% python3 -q
>>> import numpy as np
>>> np.set_printoptions(suppress=True, linewidth=160)
>>> rnd = lambda a: np.round(a, 1) + 0
>>> A = np.loadtxt("arr.csv", delimiter=",")
>>> rnd(A)
array([[-0.6,  0.5, -0.3, -1.2, -0.3, -0.6,  1.2],
       [-1.1,  0. ,  0.6,  0. ,  1.2, -0.9, -0.6],
       [ 0.1,  0.5, -0.7, -0.3,  1.4,  1.1,  0.3],
       [ 0.6, -1.6, -0.5, -0.4,  0.5, -0.6,  0.2],
       [-0.1,  0.5, -1.6,  0.2, -0.2, -0.7, -0.8],
       [ 1.4,  0.9,  0.5, -0.3,  0.4, -0.8, -0.2],
       [ 0.1,  0.2, -0.1,  1.5,  0.3, -0.5,  1.2]])
>>> rnd(A[0] @ A[6])
np.float64(0.0)
>>> rnd(np.linalg.norm(A) ** 2 / np.linalg.norm(A, 2) ** 2)
np.float64(7.0)
>>> rnd(np.linalg.norm(A, axis=1))
array([2., 2., 2., 2., 2., 2., 2.])
>>> rnd(np.linalg.norm(A[0], 1)), rnd(np.linalg.norm(A[0], np.inf))
(np.float64(4.7), np.float64(1.2))
>>> rnd(np.linalg.norm(A, 2))
np.float64(2.0)
>>> rnd(A @ A.T)
array([[4., 0., 0., 0., 0., 0., 0.],
       [0., 4., 0., 0., 0., 0., 0.],
       [0., 0., 4., 0., 0., 0., 0.],
       [0., 0., 0., 4., 0., 0., 0.],
       [0., 0., 0., 0., 4., 0., 0.],
       [0., 0., 0., 0., 0., 4., 0.],
       [0., 0., 0., 0., 0., 0., 4.]])
>>> rnd(np.linalg.svd(A, compute_uv=False))
array([2., 2., 2., 2., 2., 2., 2.])
>>> rnd(np.linalg.norm(A, axis=0))
array([2., 2., 2., 2., 2., 2., 2.])
>>> rnd(np.linalg.pinv(A))
array([[-0.1, -0.3,  0. ,  0.2,  0. ,  0.4,  0. ],
       [ 0.1,  0. ,  0.1, -0.4,  0.1,  0.2,  0. ],
       [-0.1,  0.2, -0.2, -0.1, -0.4,  0.1,  0. ],
       [-0.3,  0. , -0.1, -0.1,  0.1, -0.1,  0.4],
       [-0.1,  0.3,  0.4,  0.1,  0. ,  0.1,  0.1],
       [-0.2, -0.2,  0.3, -0.2, -0.2, -0.2, -0.1],
       [ 0.3, -0.1,  0.1,  0.1, -0.2,  0. ,  0.3]])
>>> feats = np.loadtxt("mat.csv", delimiter=",")
>>> feats
array([[4., 4., 3.],
       [4., 6., 4.],
       [3., 4., 5.]])
>>> left, sigma, vt = np.linalg.svd(feats, full_matrices=False)
>>> left.shape, sigma.shape, vt.shape
((3, 3), (3,), (3, 3))
>>> rnd(left.T @ feats @ vt.T)
array([[12.5,  0. ,  0. ],
       [ 0. ,  1.7,  0. ],
       [ 0. ,  0. ,  0.9]])
>>> np.allclose(left * sigma @ vt, feats)
True
>>> rnd(np.cumsum(sigma ** 2) / np.sum(sigma ** 2))
array([1., 1., 1.])
>>> rnd(left.T @ left)
array([[1., 0., 0.],
       [0., 1., 0.],
       [0., 0., 1.]])
>>> rnd(sigma)
array([12.5,  1.7,  0.9])
>>> rng = np.random.default_rng(843)
>>> other = A + rng.integers(-2, 3, (7, 6)) @ rng.integers(-2, 3, (6, 7))
>>> rnd(other)
array([[ -5.6,   6.5, -10.3,   5.8,   1.7,  -7.6,   7.2],
       [  2.9,   3. ,  -0.4,   3. ,  -0.8,  -0.9,   1.4],
       [ -4.9,  -1.5,  -2.7,   3.7,   8.4,   0.1,   0.3],
       [  5.6,  -4.6,   1.5,  -7.4,   2.5,   5.4,   3.2],
       [  1.9,  -2.5,   6.4,  -5.8,  -1.2,   4.3,  -4.8],
       [  2.4,   3.9,   7.5,   0.7,   2.4,  -1.8,   2.8],
       [ -1.9,   2.2,   3.9,  -3.5,   5.3,  -2.5,   9.2]])
>>> rnd(other - A)
array([[ -5.,   6., -10.,   7.,   2.,  -7.,   6.],
       [  4.,   3.,  -1.,   3.,  -2.,   0.,   2.],
       [ -5.,  -2.,  -2.,   4.,   7.,  -1.,   0.],
       [  5.,  -3.,   2.,  -7.,   2.,   6.,   3.],
       [  2.,  -3.,   8.,  -6.,  -1.,   5.,  -4.],
       [  1.,   3.,   7.,   1.,   2.,  -1.,   3.],
       [ -2.,   2.,   4.,  -5.,   5.,  -2.,   8.]])
>>> np.abs(other - A).sum(axis=1)
array([43., 15., 21., 28., 29., 18., 28.])
>>> np.linalg.matrix_rank(other - A, tol=1e-8)
np.int64(6)
>>> x = np.ones(3)
>>> for _ in range(6):
...     x = feats @ x
...     x /= np.linalg.norm(x)
...     print(round(x @ feats @ x, 1))
... 
12.5
12.5
12.5
12.5
12.5
12.5
>>> rnd(x)
array([0.5, 0.7, 0.6])
>>> W0 = np.load("dump.npy")
>>> W0
array([[-2.7, -2.1,  0.8, -1.1,  0.9,  0.8, -0.2,  2. ],
       [-2.1,  0.6, -1.3,  0.1,  0.6,  0.8,  1.1,  0.7],
       [ 0.8, -1.3, -0.6,  0.7,  2.1,  0.6,  0.8, -1.8],
       [-1.1,  0.1,  0.7,  1.6, -1.1, -0.2,  0.6,  1.1],
       [ 0.9,  0.6,  2.1, -1.1,  1.2, -1.5, -0.3,  0.5],
       [ 0.8,  0.8,  0.6, -0.2, -1.5,  1.2,  0.9,  0.5],
       [-0.2,  1.1,  0.8,  0.6, -0.3,  0.9,  0.2, -0.4],
       [ 2. ,  0.7, -1.8,  1.1,  0.5,  0.5, -0.4,  1.6]])
>>> w, V = np.linalg.eigh(W0)
>>> x = np.array([1, 1, 8, 5, 2, 2, 7, 1])
>>> (np.sign(V[:, -1].round(6)) == np.sign(V[0, -1].round(6))).astype(int)
array([1, 0, 1, 0, 1, 0, 0, 0])
>>> rnd(np.linalg.eigvalsh(W0[1:, 1:]))
array([-4. , -1.3,  0.4,  2. ,  2. ,  2.7,  4. ])
>>> E = np.loadtxt("case16.csv", delimiter=",")
>>> E
array([[4., 1., 1., 1., 1.],
       [1., 4., 1., 1., 1.],
       [1., 1., 4., 1., 1.],
       [1., 1., 1., 4., 1.],
       [1., 1., 1., 1., 4.]])
>>> q = E.astype(float).copy()
>>> for j in range(5):
...     q[:, j] -= q[:, :j] @ (q[:, :j].T @ q[:, j])
...     q[:, j] /= np.linalg.norm(q[:, j])
... 
>>> rnd(q)
array([[ 0.9, -0.3, -0.2, -0.2, -0.1],
       [ 0.2,  0.9, -0.2, -0.2, -0.1],
       [ 0.2,  0.1,  0.9, -0.2, -0.1],
       [ 0.2,  0.1,  0.1,  1. , -0.1],
       [ 0.2,  0.1,  0.1,  0.1,  1. ]])
>>> x = np.array([-3, 9, -2, -5, 0])
>>> rnd(np.linalg.inv(q))
array([[ 0.9,  0.2,  0.2,  0.2,  0.2],
       [-0.3,  0.9,  0.1,  0.1,  0.1],
       [-0.2, -0.2,  0.9,  0.1,  0.1],
       [-0.2, -0.2, -0.2,  1. ,  0.1],
       [-0.1, -0.1, -0.1, -0.1,  1. ]])
>>> 5 - np.linalg.matrix_rank(q - np.eye(5), tol=1e-8)
np.int64(1)
>>> rnd(np.linalg.norm(x)), rnd(np.linalg.norm(q @ x))
(np.float64(10.9), np.float64(10.9))
>>> x = np.array([-1, -2, 2, 1, 1])
>>> rhs = E @ x
>>> rhs
array([-2., -5.,  7.,  4.,  4.])
>>> rnd(np.linalg.solve(E, -3 * rhs))
array([ 3.,  6., -6., -3., -3.])
>>> rnd(np.linalg.solve(E, rhs + E[:, 4]))
array([-1., -2.,  2.,  1.,  2.])
>>> rnd(np.linalg.solve(E, rhs))
array([-1., -2.,  2.,  1.,  1.])
>>> mat = np.array([[2, 2, -1, 3], [-3, -2, 3, -2], [1, 1, 1, 3], [-1, -3, -1, 2]])
>>> mat[:, 3] = -2 * mat[:, 2]
>>> mat
array([[ 2,  2, -1,  2],
       [-3, -2,  3, -6],
       [ 1,  1,  1, -2],
       [-1, -3, -1,  2]])
>>> left, sigma, vt = np.linalg.svd(mat)
>>> V = vt[:(sigma > 1e-8).sum()]
>>> x = mat[1] + -2 * mat[0] + rng.integers(2) * np.eye(4)[3]
>>> x
array([-7., -6.,  5., -9.])
>>> rnd(np.diag(V.T @ V))
array([1. , 1. , 0.2, 0.8])
>>> left, sigma, vt = np.linalg.svd(mat)
>>> np.argmax(sigma[:-1] / (sigma[1:] + 1e-6)) + 1
np.int64(3)
>>> other = left[:, :3] @ np.diag(sigma[:3]) @ vt[:3]
>>> rnd(np.linalg.norm(mat - other, 2)), rnd(sigma[3])
(np.float64(0.0), np.float64(0.0))
>>> rnd(np.abs(mat - other).max())
np.float64(0.0)
>>> rnd(np.linalg.norm(mat - other) / np.linalg.norm(mat))
np.float64(0.0)
>>> q, Rm = np.linalg.qr(W0)
>>> rnd(q)
array([[-0.6,  0.5,  0.2,  0.1,  0. , -0.3, -0.3,  0.4],
       [-0.5, -0.4, -0.5,  0.2, -0.4, -0.1,  0.3,  0.1],
       [ 0.2,  0.6, -0.1, -0.3, -0.5, -0.3,  0.4, -0.2],
       [-0.3, -0.2,  0.2, -0.8,  0.1,  0.2,  0.1,  0.3],
       [ 0.2, -0.1,  0.6,  0.2, -0.6,  0.2,  0.1,  0.3],
       [ 0.2, -0.2,  0.2,  0.1,  0.4, -0.7,  0.4,  0.3],
       [ 0. , -0.4,  0.2, -0.3, -0.3, -0.5, -0.4, -0.4],
       [ 0.5,  0. , -0.5, -0.1, -0.2, -0.1, -0.4,  0.6]])
